% ipython --no-banner

In [1]: import numpy as np

In [2]: import numpy.linalg as la

In [3]: np.set_printoptions(suppress=True, linewidth=140)

In [4]: K = np.load("a.npy")

In [5]: K
Out[5]: 
array([[-0.5, -1.5,  1.4,  0.5],
       [-2.3, -3.3,  5.1,  2.1],
       [ 2.5,  3.8, -7. , -2.1],
       [-1.7, -2.2,  3.5,  1.3],
       [ 0.5,  0.1, -0.3, -0.3],
       [-2.1, -3.8,  5.8,  2. ],
       [ 1.3,  1.7, -2.5, -1. ],
       [ 0. , -0.4,  0.5,  0. ],
       [ 2.9,  5.2, -8.4, -2.4],
       [-1.3, -1.1,  1.3,  0.7],
       [-0.5,  0.3, -0.5, -0.5],
       [-0.5, -0.9,  0.6,  0.6],
       [ 0.6,  0.8, -0.6, -0.5],
       [-3.7, -5. ,  8.8,  3.6],
       [ 0.8,  0.9, -1.9, -0.3],
       [-2.5, -3.6,  6.4,  3. ],
       [-1.8, -2.2,  3.4,  1.5],
       [-3.8, -6.6, 10.1,  4. ],
       [-1.6, -3.4,  4. ,  1.8],
       [ 1. ,  1.5, -2.6, -1.3],
       [ 0.5,  0.2, -0.6, -0.9],
       [-3.2, -4.7,  7.5,  3.2]])

In [6]: lab = K[:, 1] > np.median(K[:, 1])

In [7]: f = K[lab].mean(axis=0) - K[~lab].mean(axis=0)

In [8]: f.round(1)
Out[8]: array([ 3.1,  4.6, -7.3, -2.9])

In [9]: round(float((((K - K.mean(axis=0)) @ f > 0) == lab).mean()), 1)
Out[9]: 1.0

In [10]: ((K - K.mean(axis=0)) @ f > 0).astype(int)
Out[10]: array([1, 0, 1, 0, 1, 0, 1, 1, 1, 0, 1, 1, 1, 0, 1, 0, 0, 0, 0, 1, 1, 0])

In [11]: vec = np.array([1, 1, 0, 2])

In [12]: np.round(K @ vec, 1)
Out[12]: array([-1. , -1.4,  2.1, -1.3,  0. , -1.9,  1. , -0.4,  3.3, -1. , -1.2, -0.2,  0.4, -1.5,  1.1, -0.1, -1. , -2.4, -1.4, -0.1, -1.1, -1.5])

In [13]: np.sign((K @ vec).round(6))
Out[13]: array([-1., -1.,  1., -1.,  0., -1.,  1., -1.,  1., -1., -1., -1.,  1., -1.,  1., -1., -1., -1., -1., -1., -1., -1.])

In [14]: (K @ vec).argmax()
Out[14]: np.int64(8)

In [15]: la.norm(K @ vec) <= la.norm(K, 2) * la.norm(vec) + 1e-9
Out[15]: np.True_

In [16]: np.round(la.norm(K, 2) / la.norm(K), 1)
Out[16]: np.float64(1.0)

In [17]: round(np.log10(la.cond(K)))
Out[17]: 1

In [18]: np.round(np.abs(la.svd(K)[2][-1]), 1)
Out[18]: array([0.8, 0.1, 0.1, 0.6])

In [19]: basis = K[[3, 1]].astype(float)

In [20]: for _ in range(3):
    ...:     lab = la.norm(K[:, None] - basis, axis=-1).argmin(axis=1)
    ...:     basis = np.array([K[lab == j].mean(axis=0) for j in range(2)])
    ...: 

In [21]: lab
Out[21]: array([0, 1, 0, 1, 0, 1, 0, 0, 0, 0, 0, 0, 0, 1, 0, 1, 1, 1, 1, 0, 0, 1])

In [22]: np.round(basis[1] - basis[0], 1)
Out[22]: array([-3.1, -4.7,  7.7,  3.1])

In [23]: arr = np.loadtxt("mat.csv", delimiter=",")

In [24]: arr
Out[24]: 
array([[ -1.2,   2.5,   0.1,  -9.5,   0. ,   1.3,  -3. ],
       [  0.1,  -1.1,  -0.1,   3. ,   0.4,  -0.1,   1.3],
       [ -0.5,  -0.3,  -0.4,   0.1,   0.3,   0.1,   0.2],
       [  1.2,  -1.2,   0.4,   7.1,  -0.2,   0.4,   2. ],
       [ -0.9,   1.7,   1. ,  -6.8,  -0.3,   0.5,  -2.2],
       [ -0.1,  -0.1,  -0.2,  -0.1,  -0.1,   0.2,   0.2],
       [ -1.3,   1.4,   0. ,  -6.6,  -0.3,   0.4,  -1.6],
       [  1.6,  -2.5,   0.2,  10. ,  -0.2,  -0.6,   3. ],
       [ -2. ,   2.4,   0.2,  -9.7,  -0.3,   0.9,  -3.3],
       [ -1.6,   2.1,  -0.2,  -9.7,  -0.1,   0.4,  -3.1],
       [ -2.3,   2.5,  -0.5,  -9.6,  -0.4,   0.6,  -3.3],
       [  0.3,   0. ,  -0.2,   0.1,   0.1,  -0.3,   0.3],
       [  0.6,  -1. ,  -0.3,   3.2,   0. ,  -1. ,   1.6],
       [  0.2,  -0.1,   0.1,   0.6,   0.2,   0.2,   0. ],
       [ -1.9,   1.9,  -0.1,  -9.2,  -0.2,   0.9,  -2.8],
       [ -0.6,   1.6,   0.1,  -6.3,  -0.1,   0.7,  -2.6],
       [  1.6,  -1.7,  -0.5,   6.4,  -0.1,  -0.3,   2.2],
       [  1.7,  -1.9,   0. ,   9.5,  -0.2,  -1.1,   2.9],
       [ -2. ,   2.3,   0.6,  -9.7,  -0.3,   0.9,  -3.4],
       [ -1.4,   1.3,  -0.3,  -6.3,  -0.6,   0. ,  -1.4],
       [  0.8,  -1.1,   0.4,   3.5,   0. ,   0. ,   0.8],
       [ -1.2,   0.9,  -0.2,  -2.5,  -0.2,   0. ,  -1.4],
       [ -2.1,   2.1,  -0.4, -10. ,  -0.4,   0.3,  -2.9],
       [ -1.8,   1.4,  -0.4,  -6.1,   0.2,   0.8,  -1.6],
       [ -2.3,   3. ,   0.5,  -8.9,  -0.5,   0.7,  -3.1],
       [  1.4,  -1.7,   0. ,   5.8,   0. ,   0.1,   2.3]])

In [25]: # column 3 is much longer than the rest

In [26]: vec = np.array([2, 3, 0, -1, 1, 2, -3])

In [27]: y = arr @ vec

In [28]: np.round(la.lstsq(arr, y)[0], 1) + 0
Out[28]: array([ 2.,  3.,  0., -1.,  1.,  2., -3.])

In [29]: np.round(la.solve(arr.T @ arr, arr.T @ y), 1) + 0
Out[29]: array([ 2.,  3.,  0., -1.,  1.,  2., -3.])

In [30]: np.round(la.pinv(arr) @ arr, 1) + 0
Out[30]: 
array([[1., 0., 0., 0., 0., 0., 0.],
       [0., 1., 0., 0., 0., 0., 0.],
       [0., 0., 1., 0., 0., 0., 0.],
       [0., 0., 0., 1., 0., 0., 0.],
       [0., 0., 0., 0., 1., 0., 0.],
       [0., 0., 0., 0., 0., 1., 0.],
       [0., 0., 0., 0., 0., 0., 1.]])

In [31]: rng = np.random.default_rng(75)

In [32]: y = y + 0.3 * rng.normal(size=26)

In [33]: y.round(1)
Out[33]: 
array([ 25.9,  -9.7,  -2. , -13.6,  17.6,  -0.7,  13.6, -24.4,  24.9,  22.8,  23. ,  -1.3, -11.7,   0.1,  21.6,  18.6, -15.8, -23.2,  24.4,
        10.9,  -7.9,   6.6,  21.3,  13.7,  23.7, -14.6])

In [34]: coef, *_ = la.lstsq(arr, y)

In [35]: coef.round()
Out[35]: array([ 2.,  3.,  0., -1.,  1.,  2., -3.])

In [36]: U, s, vt = la.svd(arr, full_matrices=False)

In [37]: np.round(U.T @ arr @ vt.T, 1) + 0
Out[37]: 
array([[39.4,  0. ,  0. ,  0. ,  0. ,  0. ,  0. ],
       [ 0. ,  2.5,  0. ,  0. ,  0. ,  0. ,  0. ],
       [ 0. ,  0. ,  1.9,  0. ,  0. ,  0. ,  0. ],
       [ 0. ,  0. ,  0. ,  1.6,  0. ,  0. ,  0. ],
       [ 0. ,  0. ,  0. ,  0. ,  1.3,  0. ,  0. ],
       [ 0. ,  0. ,  0. ,  0. ,  0. ,  1.1,  0. ],
       [ 0. ,  0. ,  0. ,  0. ,  0. ,  0. ,  0.9]])

In [38]: np.round(np.abs(vt[0]), 1) + 0
Out[38]: array([0.2, 0.2, 0. , 0.9, 0. , 0.1, 0.3])

In [39]: np.allclose(U * s @ vt, arr)
Out[39]: True

In [40]: A = np.loadtxt("layer17.csv", delimiter=",")

In [41]: A
Out[41]: 
array([[ 2., -3.,  2., -2.,  5., -4., -4., -1.],
       [-1.,  2., -3.,  2., -2.,  5., -4., -4.],
       [-4., -1.,  2., -3.,  2., -2.,  5., -4.],
       [-4., -4., -1.,  2., -3.,  2., -2.,  5.],
       [ 5., -4., -4., -1.,  2., -3.,  2., -2.],
       [-2.,  5., -4., -4., -1.,  2., -3.,  2.],
       [ 2., -2.,  5., -4., -4., -1.,  2., -3.],
       [-3.,  2., -2.,  5., -4., -4., -1.,  2.]])

In [42]: np.round(np.sort(np.abs(np.fft.fft(A[0]))), 1), np.round(np.sort(la.svd(A, compute_uv=False)), 1)
Out[42]: 
(array([ 5. ,  6.2,  6.2,  7.4,  7.4,  9.8,  9.8, 15. ]),
 array([ 5. ,  6.2,  6.2,  7.4,  7.4,  9.8,  9.8, 15. ]))

In [43]: (A @ A)[0]
Out[43]: array([ 35., -40.,  -3.,   2.,  60., -46.,  33., -16.])

In [44]: np.round(np.fft.fft(A[0]), 1)
Out[44]: array([-5. +0.j, -1.6-6.j,  9. +4.j, -4.4+6.j, 15. +0.j, -4.4-6.j,  9. -4.j, -1.6+6.j])

In [45]: lab = rng.permutation(8)

In [46]: lab
Out[46]: array([5, 7, 4, 2, 6, 0, 3, 1])

In [47]: out = A[lab][:, lab]

In [48]: np.diag(out)
Out[48]: array([2., 2., 2., 2., 2., 2., 2., 2.])

In [49]: np.allclose(out, A)
Out[49]: False

In [50]: O, V = la.qr(A[:, :2])[0], la.qr(A[:, 2:])[0]

In [51]: s = la.svd(O.T @ V, compute_uv=False)

In [52]: np.round(la.norm(O @ O.T - V @ V.T, 2), 1)
Out[52]: np.float64(1.0)

In [53]: np.round(np.degrees(np.arccos(s.clip(0, 1))), 1)
Out[53]: array([57. , 62.4])

In [54]: s.round(1)
Out[54]: array([0.5, 0.5])

In [55]: (s > 0.9).sum()
Out[55]: np.int64(0)

In [56]: cov = A.T @ A

In [57]: (A @ A.T).shape
Out[57]: (8, 8)

In [58]: la.matrix_rank(cov)
Out[58]: np.int64(8)

In [59]: np.round(la.eigvalsh(cov)[::-1], 1)
Out[59]: array([225. ,  97. ,  97. ,  55.5,  55.5,  38.5,  38.5,  25. ])

In [60]: np.allclose(cov, cov.T)
Out[60]: True

In [61]: cov
Out[61]: 
array([[ 79., -28.,   7., -22.,  32., -22.,   7., -28.],
       [-28.,  79., -28.,   7., -22.,  32., -22.,   7.],
       [  7., -28.,  79., -28.,   7., -22.,  32., -22.],
       [-22.,   7., -28.,  79., -28.,   7., -22.,  32.],
       [ 32., -22.,   7., -28.,  79., -28.,   7., -22.],
       [-22.,  32., -22.,   7., -28.,  79., -28.,   7.],
       [  7., -22.,  32., -22.,   7., -28.,  79., -28.],
       [-28.,   7., -22.,  32., -22.,   7., -28.,  79.]])

In [62]: X = np.load("test6.npy")

In [63]: X.round(1) + 0
Out[63]: 
array([[ 0.4,  0.8,  0.1,  0.4,  0.1],
       [ 0.8, -0.2, -0.2, -0.5, -0.2],
       [ 0.1, -0.2,  1. , -0.1,  0. ],
       [ 0.4, -0.5, -0.1,  0.8, -0.1],
       [ 0.1, -0.2,  0. , -0.1,  1. ]])

In [64]: # orthonormal columns

In [65]: vec = np.array([0, 1, 3, 1, 1])

In [66]: y = X @ vec

In [67]: coef, lr = np.zeros(5), 1 / la.norm(X, 2) ** 2

In [68]: for i in range(15):
    ...:     coef -= lr * X.T @ (X @ coef - y)
    ...:     if i % 5 == 0: print(i, round(la.norm(X @ coef - y), 1))
    ...: 
0 0.0
5 0.0
10 0.0

In [69]: round(float(la.cond(X)), 1)
Out[69]: 1.0

In [70]: round(float(la.det(X[::-1])), 1)
Out[70]: -1.0

In [71]: round(float(la.eigvals(X).sum().real), 1)
Out[71]: 3.0

In [72]: np.einsum("ii->", X)
Out[72]: np.float64(3.0)

In [73]: np.round(np.poly(X), 1)
Out[73]: array([ 1., -3.,  2.,  2., -3.,  1.])

In [74]: round(float(la.det(X.T)), 1)
Out[74]: -1.0

In [75]: np.einsum("ij,ji->", X, X)
Out[75]: np.float64(5.0)

In [76]: evals, V = la.eigh(X)

In [77]: np.unique(evals.round(6) + 0, return_counts=True)[1]
Out[77]: array([1, 4])

In [78]: np.round(V.T @ X @ V, 1) + 0
Out[78]: 
array([[-1.,  0.,  0.,  0.,  0.],
       [ 0.,  1.,  0.,  0.,  0.],
       [ 0.,  0.,  1.,  0.,  0.],
       [ 0.,  0.,  0.,  1.,  0.],
       [ 0.,  0.,  0.,  0.,  1.]])

In [79]: (evals > 1e-8).sum(), (evals < -1e-8).sum()
Out[79]: (np.int64(4), np.int64(1))

In [80]: vec = np.array([-1, 2, 3, -3, 0])

In [81]: h = np.maximum(X @ vec, 0)

In [82]: np.round(np.maximum(X @ vec, 0) - np.maximum(-X @ vec, 0), 1)
Out[82]: array([ 0.5, -0.1,  2.7, -3.9, -0.3])

In [83]: np.round(X * (h > 1e-9)[:, None], 1) + 0
Out[83]: 
array([[ 0.4,  0.8,  0.1,  0.4,  0.1],
       [ 0. ,  0. ,  0. ,  0. ,  0. ],
       [ 0.1, -0.2,  1. , -0.1,  0. ],
       [ 0. ,  0. ,  0. ,  0. ,  0. ],
       [ 0. ,  0. ,  0. ,  0. ,  0. ]])

In [84]: np.flatnonzero(h > 1e-9)
Out[84]: array([0, 2])

In [85]: np.round(X.T @ h, 1) + 0
Out[85]: array([0.5, 0. , 2.7, 0. , 0. ])

In [86]: np.allclose(X @ X.T, X.T @ X)
Out[86]: True

In [87]: np.round((X + X.T) / 2, 1) + 0
Out[87]: 
array([[ 0.4,  0.8,  0.1,  0.4,  0.1],
       [ 0.8, -0.2, -0.2, -0.5, -0.2],
       [ 0.1, -0.2,  1. , -0.1,  0. ],
       [ 0.4, -0.5, -0.1,  0.8, -0.1],
       [ 0.1, -0.2,  0. , -0.1,  1. ]])

In [88]: np.round(np.sort(np.abs(la.eigvals(X))), 1)
Out[88]: array([1., 1., 1., 1., 1.])

In [89]: J = np.load("block0.npy")

In [90]: J
Out[90]: 
array([[ -9.5,   4.2,  -8.9,   3.1,   1.8,  -4.8],
       [  3.3,  -1.4,   3. ,  -1.1,  -0.5,   1.6],
       [-14.5,   6.4, -13.4,   4.6,   2.8,  -7.1],
       [  3.1,  -1.2,   3.1,  -1. ,  -0.5,   1.7],
       [ -6.5,   2.6,  -6.1,   1.9,   1. ,  -3.2],
       [  6.4,  -2.9,   5.9,  -2. ,  -1.2,   3.1],
       [  3.2,  -1.5,   3. ,  -0.9,  -0.5,   1.5],
       [ -3.2,   1.5,  -3.3,   1.2,   0.6,  -1.5],
       [ 12.7,  -5.4,  12. ,  -4.1,  -2.5,   6.4],
       [  9.7,  -4.2,   8.9,  -2.8,  -1.7,   4.7],
       [  1.5,  -0.7,   1.7,  -0.6,  -0.3,   0.7],
       [ 14.3,  -6.3,  13.5,  -4.6,  -2.8,   7.1]])

In [91]: basis = J[[7, 3]].astype(float)

In [92]: for _ in range(3):
    ...:     lab = la.norm(J[:, None] - basis, axis=-1).argmin(axis=1)
    ...:     basis = np.array([J[lab == j].mean(axis=0) for j in range(2)])
    ...: 

In [93]: lab
Out[93]: array([0, 1, 0, 1, 0, 1, 1, 0, 1, 1, 1, 1])

In [94]: np.bincount(lab)
Out[94]: array([4, 8])

In [95]: np.abs(basis[1] - basis[0]).argmax()
Out[95]: np.int64(0)

In [96]: basis.round(1)
Out[96]: 
array([[-8.4,  3.7, -7.9,  2.7,  1.5, -4.1],
       [ 6.8, -3. ,  6.4, -2.1, -1.2,  3.4]])

In [97]: np.round(basis[1] - basis[0], 1)
Out[97]: array([15.2, -6.6, 14.3, -4.8, -2.8,  7.5])

In [98]: la.matrix_rank(J, rtol=0.1)
Out[98]: np.int64(1)

In [99]: np.argsort(-la.norm(J, axis=0).round(6), kind="stable")[:3]
Out[99]: array([0, 2, 5])

In [100]: [round(float(x), 1) for x in la.svd(J, compute_uv=False)[:3]]
Out[100]: [46.6, 0.5, 0.5]

In [101]: np.round(np.abs(la.svd(J)[2][-1]), 1)
Out[101]: array([0.5, 0.5, 0.1, 0.2, 0.3, 0.6])

In [102]: Xc = J - J.mean(axis=0)

In [103]: V = la.svd(Xc)[2][:1]

In [104]: out = Xc - Xc @ V.T @ V

In [105]: np.round((Xc @ V.T).std(axis=0), 1)
Out[105]: array([13.2])

In [106]: np.round(np.cov(Xc @ V.T, rowvar=False), 1)
Out[106]: np.float64(189.5)

In [107]: np.round(out.std(axis=0), 1)
Out[107]: array([0.1, 0.1, 0.1, 0.1, 0.1, 0.1])

In [108]: round(float(la.norm(out) / la.norm(Xc)), 1)
Out[108]: 0.0
